>>> import numpy as np
>>> np.set_printoptions(precision=3, suppress=True, linewidth=140, legacy="1.25")
>>> def rd(a):
...     return np.round(a, 3) + 0
... 
>>> arr = np.array([[-6, 0, 0, 0, 0],
...     [0, -3, 0, 0, 0],
...     [0, 0, 0, 0, 0],
...     [0, 0, 0, -4, 0],
...     [0, 0, 0, 0, 6]])
>>> # looks like rank 4
>>> w, V = np.linalg.eigh(arr)
>>> x0 = np.array([5, -1, -5, 4, -2])
>>> V * np.abs(w) @ V.T
array([[6., 0., 0., 0., 0.],
       [0., 3., 0., 0., 0.],
       [0., 0., 0., 0., 0.],
       [0., 0., 0., 4., 0.],
       [0., 0., 0., 0., 6.]])
>>> V * np.maximum(w, 0) @ V.T
array([[0., 0., 0., 0., 0.],
       [0., 0., 0., 0., 0.],
       [0., 0., 0., 0., 0.],
       [0., 0., 0., 0., 0.],
       [0., 0., 0., 0., 6.]])
>>> print((np.sign(V[:, -1].round(6)) == np.sign(V[0, -1].round(6))).astype(int))
[1 1 1 1 0]
>>> rd(x0 @ arr @ x0 / (x0 @ x0)), w[0], w[-1]
(-2.718, -6.0, 6.0)
>>> rd(np.linalg.norm(arr, 2) / np.linalg.norm(arr))
0.609
>>> np.linalg.matrix_rank(arr, rtol=0.1)
4
>>> print(np.linalg.cond(arr) > 100)
True
>>> np.argsort(-np.linalg.norm(arr, axis=0).round(6), kind="stable")[:3]
array([0, 4, 3])
>>> out = np.array([[1, 2], [5, 0], [0, 5], [0, 5], [0, 1]])
>>> arr @ out
array([[ -6, -12],
       [-15,   0],
       [  0,   0],
       [  0, -20],
       [  0,   6]])
>>> np.vstack([arr, out.T]).shape
(7, 5)
>>> print(np.einsum("ik,kj->ji", arr, out))
[[ -6 -15   0   0   0]
 [-12   0   0 -20   6]]
>>> out.T @ arr.T
array([[ -6, -15,   0,   0,   0],
       [-12,   0,   0, -20,   6]])
>>> print(np.einsum("ij->j", arr))
[-6 -3  0 -4  6]
>>> rd(np.linalg.norm(arr, axis=0))
array([6., 3., 0., 4., 6.])
>>> arr[:, 0] @ arr[:, 4]
0
>>> proj = np.triu(np.array([[-2, 1, -1, 1, -1],
...     [-2, 2, -2, 0, 0],
...     [-1, 2, 2, 0, 0],
...     [0, -2, -1, 2, 0],
...     [1, 1, 2, 0, -1]]), 1) + np.eye(5)
>>> out = proj @ arr @ np.linalg.inv(proj)
>>> rd(np.linalg.det(out))
0.0
>>> proj @ arr - arr @ proj
array([[  0.,   3.,  -6.,   2., -12.],
       [  0.,   0.,  -6.,   0.,   0.],
       [  0.,   0.,   0.,   0.,   0.],
       [  0.,   0.,   0.,   0.,   0.],
       [  0.,   0.,   0.,   0.,   0.]])
>>> m1 = np.array([[-1, 2, 3, 1],
...     [-3, 2, 2, 0],
...     [3, 2, -3, -1],
...     [1, 3, 3, -1],
...     [2, 0, 1, -3],
...     [-3, -1, -2, 2]])
>>> m1[-1] = m1[0] + 3 * m1[1]
>>> m1
array([[ -1,   2,   3,   1],
       [ -3,   2,   2,   0],
       [  3,   2,  -3,  -1],
       [  1,   3,   3,  -1],
       [  2,   0,   1,  -3],
       [-10,   8,   9,   1]])
>>> # row 5 is much longer than the rest
>>> t3 = np.stack([m1, -1 * m1, m1[::-1]])
>>> t3.sum(axis=0)
array([[-10,   8,   9,   1],
       [  2,   0,   1,  -3],
       [  1,   3,   3,  -1],
       [  3,   2,  -3,  -1],
       [ -3,   2,   2,   0],
       [ -1,   2,   3,   1]])
>>> print((t3 @ m1.T).shape)
(3, 6, 6)
>>> np.einsum("bij,cij->bc", t3, t3)
array([[ 335, -335,  102],
       [-335,  335, -102],
       [ 102, -102,  335]])
>>> np.linalg.matrix_rank(t3)
array([4, 4, 4])
>>> rd(np.linalg.norm(t3, axis=(1, 2)))
array([18.303, 18.303, 18.303])
>>> out = np.c_[m1[:, :3] @ np.array([[3, 1, 3], [3, 0, 0], [0, 1, 2]]), np.array([-1, 0, 2, 1, 0, 0])]
>>> out
array([[  3,   2,   3,  -1],
       [ -3,  -1,  -5,   0],
       [ 15,   0,   3,   2],
       [ 12,   4,   9,   1],
       [  6,   3,   8,   0],
       [ -6,  -1, -12,   0]])
>>> np.linalg.matrix_rank(out)
4
>>> print(np.linalg.matrix_rank(np.c_[m1, out]))
5
>>> J = np.loadtxt("data.csv", delimiter=",")
>>> J
array([[-15.607, -18.575, -26.315,  -4.021, -26.595],
       [  4.364,   2.162,   7.625,  -1.441,  15.232],
       [-17.76 , -19.851,  -8.847, -12.264, -21.197],
       [ 12.811,  11.738, -10.409,   6.311,  16.589],
       [  8.208,  11.296,  22.542,   3.689,  28.701],
       [-10.749, -10.907,  -2.087,  -6.512,  -8.379],
       [ 14.988,  15.894,   9.453,   9.179,  30.447],
       [ -6.028,  -5.538, -21.002,   2.615, -11.478],
       [  8.333,  10.39 ,   7.786,   3.687,  20.816],
       [-16.36 , -13.823,   3.413,  -8.9  , -12.312],
       [ -2.307,  -7.445, -26.624,  -3.09 , -11.345],
       [  9.453,  14.095,  10.897,   9.413,  24.896],
       [  3.601,  -1.737,   4.101,  -2.18 ,  12.34 ],
       [ -4.119,  -4.499,   3.407,  -7.118,   2.075],
       [-11.351, -12.715, -24.338,  -5.004, -20.875],
       [  3.179,   8.984,  24.106,   2.785,  23.583]])
>>> proj = J @ np.linalg.solve(J.T @ J, J.T)
>>> np.allclose(proj @ proj, proj)
True
>>> rd(proj @ J[:, 2])
array([-26.315,   7.625,  -8.847, -10.409,  22.542,  -2.087,   9.453, -21.002,   7.786,   3.413, -26.624,  10.897,   4.101,   3.407,
       -24.338,  24.106])
>>> r = np.linalg.matrix_rank(arr)
>>> print(r)
4
>>> ns = np.linalg.svd(arr)[2][r:].T
>>> ns @ ns.T
array([[0., 0., 0., 0., 0.],
       [0., 0., 0., 0., 0.],
       [0., 0., 1., 0., 0.],
       [0., 0., 0., 0., 0.],
       [0., 0., 0., 0., 0.]])
>>> np.linalg.matrix_rank(arr.T @ arr), np.linalg.matrix_rank(arr @ arr.T)
(4, 4)
>>> np.allclose(arr @ ns, 0)
True
>>> arr @ ns
array([[0.],
       [0.],
       [0.],
       [0.],
       [0.]])
>>> th = np.radians(30)
>>> Rm = np.eye(5)
>>> Rm[1, 1] = Rm[0, 0] = np.cos(th)
>>> Rm[1, 0], Rm[0, 1] = -np.sin(th), np.sin(th)
>>> rd(Rm)
array([[ 0.866,  0.5  ,  0.   ,  0.   ,  0.   ],
       [-0.5  ,  0.866,  0.   ,  0.   ,  0.   ],
       [ 0.   ,  0.   ,  1.   ,  0.   ,  0.   ],
       [ 0.   ,  0.   ,  0.   ,  1.   ,  0.   ],
       [ 0.   ,  0.   ,  0.   ,  0.   ,  1.   ]])
>>> out = J @ Rm.T
>>> rd(np.linalg.svd(J, compute_uv=False)), rd(np.linalg.svd(out, compute_uv=False))
(array([111.926,  42.833,  18.986,   9.618,   4.114]), array([111.926,  42.833,  18.986,   9.618,   4.114]))
>>> q, V = np.linalg.qr(Rm[:, :3])[0], np.linalg.qr(Rm[:, 3:])[0]
>>> sigma = np.linalg.svd(q.T @ V, compute_uv=False)
>>> np.degrees(np.arccos(sigma.clip(0, 1)))
array([90., 90.])
>>> x0 = np.array([6, -8, 4, -7, -6])
>>> rhs = J @ x0
>>> rd(np.linalg.lstsq(J, rhs)[0])
array([ 6., -8.,  4., -7., -6.])
>>> rd(np.linalg.pinv(J) @ J)
array([[1., 0., 0., 0., 0.],
       [0., 1., 0., 0., 0.],
       [0., 0., 1., 0., 0.],
       [0., 0., 0., 1., 0.],
       [0., 0., 0., 0., 1.]])
>>> rd(np.linalg.solve(J.T @ J, J.T @ rhs))
array([ 6., -8.,  4., -7., -6.])
>>> rng = np.random.default_rng(4324)
>>> rhs = rhs + 0.02 * rng.normal(size=16)
>>> rd(rhs)
array([ 137.384,  -41.904,  229.91 , -202.347, -148.973,  110.303, -246.359,  -25.318, -152.706,  162.285,   28.902, -227.705,   -6.866,
         62.281,   96.529, -117.37 ])
>>> coef, *_ = np.linalg.lstsq(J, rhs)
>>> rd(np.linalg.norm(rhs - J @ coef))
0.074
>>> print([round(float(np.linalg.norm(np.linalg.solve(J.T @ J + lam * np.eye(5), J.T @ rhs))), 2) for lam in (0, 1, 10, 100)])
[14.18, 13.98, 12.73, 9.02]
